$ python -q
>>> import numpy as np
>>> from numpy import linalg as LA
>>> np.set_printoptions(suppress=True, linewidth=160)
>>> def rd(a):
...     return np.round(a, 2) + 0
... 
>>> arr = np.load("case17.npy")
>>> arr
array([[ 2,  3,  4,  5,  6],
       [ 7,  8,  9, 10, 11],
       [12, 13, 14, 15, 16]])
>>> rd(LA.norm(arr, 2) / LA.norm(arr))
np.float64(1.0)
>>> [round(float(x), 2) for x in LA.svd(arr, compute_uv=False)[:3]]
[38.6, 2.24, 0.0]
>>> np.argsort(-LA.norm(arr, axis=0).round(6), kind="stable")[:3]
array([4, 3, 2])
>>> W = np.array([[1, 1, 1, 0], [2, 0, 0, 2], [0, 1, 1, 1], [1, 0, 0, 2], [2, 1, 1, 0]])
>>> b = np.array([-5, 0, 0, -2])
>>> act = np.maximum(arr @ W + b, 0)
>>> (act > 0).astype(int)
array([[1, 1, 1, 1],
       [1, 1, 1, 1],
       [1, 1, 1, 1]])
>>> cent = np.array([[2, 3, 6], [0, 9, 7], [1, 1, 6], [5, 1, 2]])
>>> W @ cent
array([[ 3, 13, 19],
       [14,  8, 16],
       [ 6, 11, 15],
       [12,  5, 10],
       [ 5, 16, 25]])
>>> A2 = arr / LA.norm(arr, axis=1)
Traceback (most recent call last):
  File "<python-input-15>", line 1, in <module>
    A2 = arr / LA.norm(arr, axis=1)
         ~~~~^~~~~~~~~~~~~~~~~~~~~~
ValueError: operands could not be broadcast together with shapes (3,5) (3,) 
>>> A2 = arr / LA.norm(arr, axis=1, keepdims=True)
>>> cov = A2 @ A2.T
>>> rd(cov[1])
array([0.98, 1.  , 1.  ])
>>> np.argwhere(np.triu(np.abs(cov) > 0.95, 1))
array([[0, 1],
       [0, 2],
       [1, 2]])
>>> rd(cov)
array([[1.  , 0.98, 0.97],
       [0.98, 1.  , 1.  ],
       [0.97, 1.  , 1.  ]])
>>> print(rd(LA.norm(A2, axis=1)))
[1. 1. 1.]
>>> (np.abs(cov) > 0.9).astype(int)
array([[1, 1, 1],
       [1, 1, 1],
       [1, 1, 1]])
>>> M = np.load("mat.npy")
>>> M
array([[ 3,  3,  3,  3,  3,  3,  3,  3],
       [ 3,  6,  6,  6,  6,  6,  6,  6],
       [ 3,  6,  9,  9,  9,  9,  9,  9],
       [ 3,  6,  9, 12, 12, 12, 12, 12],
       [ 3,  6,  9, 12, 15, 15, 15, 15],
       [ 3,  6,  9, 12, 15, 18, 18, 18],
       [ 3,  6,  9, 12, 15, 18, 21, 21],
       [ 3,  6,  9, 12, 15, 18, 21, 24]])
>>> rd(LA.norm(M, 2))
np.float64(88.1)
>>> rd(LA.norm(M, axis=1))
array([ 8.49, 16.16, 23.04, 29.09, 34.21, 38.3 , 41.24, 42.85])
>>> rd(LA.norm(M, axis=0))
array([ 8.49, 16.16, 23.04, 29.09, 34.21, 38.3 , 41.24, 42.85])
>>> rd(LA.norm(M, "nuc"))
np.float64(108.0)
>>> LA.norm(M, axis=1).argmax()
np.int64(7)
>>> rd(LA.norm(M) ** 2 / LA.norm(M, 2) ** 2)
np.float64(1.02)
>>> A = np.loadtxt("w.csv", delimiter=",")
>>> rd(A)
array([[ 0.64,  0.68,  0.05, -0.26,  0.26],
       [ 0.68, -0.26, -0.1 ,  0.48, -0.48],
       [ 0.05, -0.1 ,  0.99,  0.04, -0.04],
       [-0.26,  0.48,  0.04,  0.81,  0.19],
       [ 0.26, -0.48, -0.04,  0.19,  0.81]])
>>> # symmetric, so the eigenvalues are real
>>> x = np.array([0, 1, 0, 0, 1])
>>> 5 - LA.matrix_rank(A - np.eye(5), tol=1e-8)
np.int64(4)
>>> rd(np.abs(LA.eigvals(A)))
array([1., 1., 1., 1., 1.])
>>> rd(LA.inv(A))
array([[ 0.64,  0.68,  0.05, -0.26,  0.26],
       [ 0.68, -0.26, -0.1 ,  0.48, -0.48],
       [ 0.05, -0.1 ,  0.99,  0.04, -0.04],
       [-0.26,  0.48,  0.04,  0.81,  0.19],
       [ 0.26, -0.48, -0.04,  0.19,  0.81]])
>>> rd(LA.det(A))
np.float64(-1.0)
>>> rd(LA.norm(x)), rd(LA.norm(A @ x))
(np.float64(1.41), np.float64(1.41))
>>> data = np.load("sample11.npy")
>>> data
array([[-9,  6,  0,  0],
       [ 5,  6,  0,  0],
       [ 0,  0, -9,  6],
       [ 0,  0,  5,  6]])
>>> rng = np.random.default_rng(19)
>>> labels = rng.permutation(4)
>>> print(labels)
[3 1 0 2]
>>> A2 = data[labels][:, labels]
>>> A2
array([[ 6,  0,  0,  5],
       [ 0,  6,  5,  0],
       [ 0,  6, -9,  0],
       [ 6,  0,  0, -9]])
>>> rd(np.sort(np.abs(LA.eigvals(A2))))
array([ 7.79,  7.79, 10.79, 10.79])
>>> q, r_ = LA.qr(data)
>>> q @ r_
array([[-9.,  6.,  0.,  0.],
       [ 5.,  6.,  0.,  0.],
       [ 0.,  0., -9.,  6.],
       [ 0.,  0.,  5.,  6.]])
>>> np.allclose(r_.T @ r_, data.T @ data)
True
>>> rd(q.T @ q)
array([[1., 0., 0., 0.],
       [0., 1., 0., 0.],
       [0., 0., 1., 0.],
       [0., 0., 0., 1.]])
>>> print(q.shape, r_.shape)
(4, 4) (4, 4)
>>> print(np.trace(q @ q.T))
4.0
>>> q = data.astype(float).copy()
>>> for j in range(4):
...     q[:, j] -= q[:, :j] @ (q[:, :j].T @ q[:, j])
...     q[:, j] /= LA.norm(q[:, j])
... 
>>> rd(q.T @ data)
array([[10.3 , -2.33,  0.  ,  0.  ],
       [ 0.  ,  8.16,  0.  ,  0.  ],
       [ 0.  ,  0.  , 10.3 , -2.33],
       [ 0.  ,  0.  ,  0.  ,  8.16]])
>>> evals, vecs = LA.eigvalsh(A)
Traceback (most recent call last):
  File "<python-input-57>", line 1, in <module>
    evals, vecs = LA.eigvalsh(A)
    ^^^^^^^^^^^
ValueError: too many values to unpack (expected 2)
>>> evals, vecs = LA.eigh(A)
>>> rd(LA.eigvalsh(A @ A))
array([1., 1., 1., 1., 1.])
>>> np.unique(evals.round(6) + 0, return_counts=True)[1]
array([1, 4])
>>> rd(vecs.T @ A @ vecs)
array([[-1.,  0.,  0.,  0.,  0.],
       [ 0.,  1.,  0.,  0.,  0.],
       [ 0.,  0.,  1.,  0.,  0.],
       [ 0.,  0.,  0.,  1.,  0.],
       [ 0.,  0.,  0.,  0.,  1.]])
>>> rd(LA.eigvalsh(A + 5 * np.eye(5)))
array([4., 6., 6., 6., 6.])
>>> rd(evals)
array([-1.,  1.,  1.,  1.,  1.])
>>> cent = np.array([[5, 5, 9, 5, 1, 5, 0, 9],
...     [0, 1, 9, 4, 0, 3, 0, 0],
...     [1, 7, 8, 6, 4, 4, 8, 0],
...     [5, 9, 4, 2, 9, 8, 7, 5],
...     [1, 2, 2, 3, 7, 2, 6, 3],
...     [2, 1, 5, 8, 7, 2, 9, 9],
...     [1, 2, 0, 0, 1, 3, 2, 6],
...     [9, 9, 0, 8, 7, 8, 9, 9]])
>>> mat = (rng.random((33, 8)) < 0.25) @ cent
>>> print(mat)
[[ 5  5  9  5  1  5  0  9]
 [ 0  0  0  0  0  0  0  0]
 [ 1  8 17 10  4  7  8  0]
 [ 3  3  7 11 14  4 15 12]
 [ 2  1  5  8  7  2  9  9]
 [13 19 15 25 25 16 32 21]
 [12 12  7 19 21 12 24 21]
 [ 7  7 23 17  8 10  9 18]
 [ 1  3 11  7  7  5  6  3]
 [ 5  5  9  5  1  5  0  9]
 [ 1  2  2  3  7  2  6  3]
 [11 16 15 10 17 15 13 17]
 [ 3  3  7 11 14  4 15 12]
 [16 23 19 22 19 19 23 21]
 [ 6 12 17 11  5  9  8  9]
 [ 8 12 11 13 23 12 22 17]
 [10 11  2 11 14 10 15 12]
 [16 22  6 13 24 21 24 23]
 [13 17 20 18 24 17 22 26]
 [ 1  2  2  3  7  2  6  3]
 [ 1  2  2  3  7  2  6  3]
 [12 12  7 19 21 12 24 21]
 [10 15 22 11 10 16  7 14]
 [ 0  0  0  0  0  0  0  0]
 [ 5  5  9  5  1  5  0  9]
 [14 18  4 10 16 16 16 14]
 [16 20 18 22 23 21 25 23]
 [ 6  8 20 12  8 10  6 12]
 [15 25 12 16 20 20 24 14]
 [ 6 12 13  6 10 14  9 11]
 [ 1  7  8  6  4  4  8  0]
 [ 6 12 17 11  5  9  8  9]
 [ 0  1  9  4  0  3  0  0]]
>>> # row 9 repeats row 0
>>> labels = mat[:, 0] > np.median(mat[:, 0])
>>> u = mat[labels].mean(axis=0) - mat[~labels].mean(axis=0)
>>> rd(u)
array([ 9.57, 11.57,  4.3 ,  9.77, 13.56, 10.66, 14.21, 12.77])
>>> print((((mat - mat.mean(axis=0)) @ u > 0) == labels).mean())
1.0
>>> np.argsort(-np.abs(u).round(6), kind="stable")
array([6, 4, 7, 1, 5, 3, 0, 2])
>>> Xs = (mat - mat.mean(axis=0)) / mat.std(axis=0)
>>> print(rd(Xs.std(axis=0)))
[1. 1. 1. 1. 1. 1. 1. 1.]
>>> b = LA.lstsq(np.delete(Xs, 6, axis=1), Xs[:, 6])[0]
>>> rd(b)
array([-0.8 ,  0.62, -0.4 ,  0.68,  0.45,  0.11,  0.18])
>>> rd(1 - np.var(Xs[:, 6] - np.delete(Xs, 6, axis=1) @ b))
np.float64(1.0)
>>> Xs = mat - mat.mean(axis=0)
>>> U, sigma, Vh = LA.svd(Xs, full_matrices=False)
>>> LA.matrix_rank(Xs)
np.int64(8)
>>> print(np.searchsorted(np.cumsum(sigma ** 2) / (sigma ** 2).sum(), 0.9) + 1)
2
>>> rd(np.abs(Vh[-1]))
array([0.62, 0.35, 0.25, 0.43, 0.21, 0.08, 0.44, 0.1 ])
>>> rd((sigma ** 2).sum() ** 2 / (sigma ** 4).sum())
np.float64(1.55)
>>> q, _ = LA.qr(np.array([[-0.9, -1.0, 0.2], [-0.4, 1.4, 0.6], [1.6, 0.3, -1.1]]))
>>> vecs, _ = LA.qr(np.array([[2.7, 0.6, -0.4, 0.0, 1.2, 1.3],
...     [-0.1, 1.7, 1.5, -0.2, -0.9, -0.3],
...     [1.6, -1.1, 0.5, -0.3, -0.2, 1.0],
...     [-0.2, -2.0, 1.3, 0.9, -2.2, -2.5],
...     [2.0, 0.1, 0.6, 1.7, -0.3, -1.0],
...     [2.2, -1.3, -0.2, 0.3, -0.9, 0.2]]))
>>> sigma = 5 * 0.9 ** np.arange(3)
>>> K = q[:, :3] * sigma @ vecs[:3]
>>> rd(K)
array([[ 0.43,  0.45, -2.55,  1.94, -0.35,  2.9 ],
       [-0.05,  2.95,  2.38, -0.32, -1.85,  1.38],
       [-3.43, -0.83,  0.13,  1.82, -1.84, -1.87]])
>>> A2 = np.array([[2, 2], [2, 2], [1, 2], [2, 1], [1, 2], [1, 1]])
>>> rd(np.einsum("ik,kj->ji", K, A2))
array([[  5.64,   7.05,  -8.46],
       [  0.8 ,   7.89, -11.99]])
>>> rd(np.einsum("ij->j", K))
array([-3.06,  2.57, -0.05,  3.43, -4.04,  2.42])
>>> rd(np.einsum("ik,kj->ij", K, A2))
array([[  5.64,   0.8 ],
       [  7.05,   7.89],
       [ -8.46, -11.99]])
>>> A2 = K + rng.integers(-2, 3, (3, 1)) @ rng.integers(-2, 3, (1, 6))
>>> rd(A2)
array([[ 1.43,  0.45, -4.55, -0.06, -0.35,  2.9 ],
       [-2.05,  2.95,  6.38,  3.68, -1.85,  1.38],
       [-2.43, -0.83, -1.87, -0.18, -1.84, -1.87]])
>>> rd(LA.svd(A2 - K, compute_uv=False))
array([7.35, 0.  , 0.  ])
>>> LA.matrix_rank(A2 - K, tol=1e-8)
np.int64(1)
>>> np.abs(A2 - K).sum(axis=1)
array([ 5., 10.,  5.])
>>> feats = np.array([[-2, -1, 0, -1, -2, 2],
...     [-1, -2, -1, 0, -1, -2],
...     [0, -1, -2, -1, 0, -1],
...     [-1, 0, -1, -2, -1, 0],
...     [-2, -1, 0, -1, -2, -1],
...     [2, -2, -1, 0, -1, -2]])
>>> # symmetric, so the eigenvalues are real
>>> r = LA.matrix_rank(feats)
>>> r
np.int64(5)
>>> ns = LA.svd(feats)[2][r:].T
>>> [int(LA.matrix_rank(feats[:i])) for i in range(1, len(feats) + 1)]
[1, 2, 3, 4, 4, 5]
>>> print(rd(ns @ ns.T))
[[ 0.    0.    0.    0.    0.    0.  ]
 [ 0.    0.25 -0.25  0.25 -0.25  0.  ]
 [ 0.   -0.25  0.25 -0.25  0.25  0.  ]
 [ 0.    0.25 -0.25  0.25 -0.25  0.  ]
 [ 0.   -0.25  0.25 -0.25  0.25  0.  ]
 [ 0.    0.    0.    0.    0.    0.  ]]
>>> print([int(LA.matrix_rank(feats[:, :j + 1])) for j in range(6)])
[1, 2, 3, 4, 4, 5]
>>> print(ns.shape)
(6, 1)
>>> rd(ns[:, 0] / ns[np.abs(ns[:, 0]).round(6).argmax(), 0])
array([ 0.,  1., -1.,  1., -1.,  0.])
>>> [int(LA.matrix_rank(np.delete(feats, i, axis=0))) for i in range(6)]
[4, 5, 5, 5, 5, 4]
>>> np.all(LA.eigvalsh(feats) > 0)
np.False_
>>> print([round(float(LA.det(feats[:i, :i])), 2) + 0 for i in range(1, 7)])
[-2.0, 3.0, -4.0, 0.0, 0.0, 0.0]
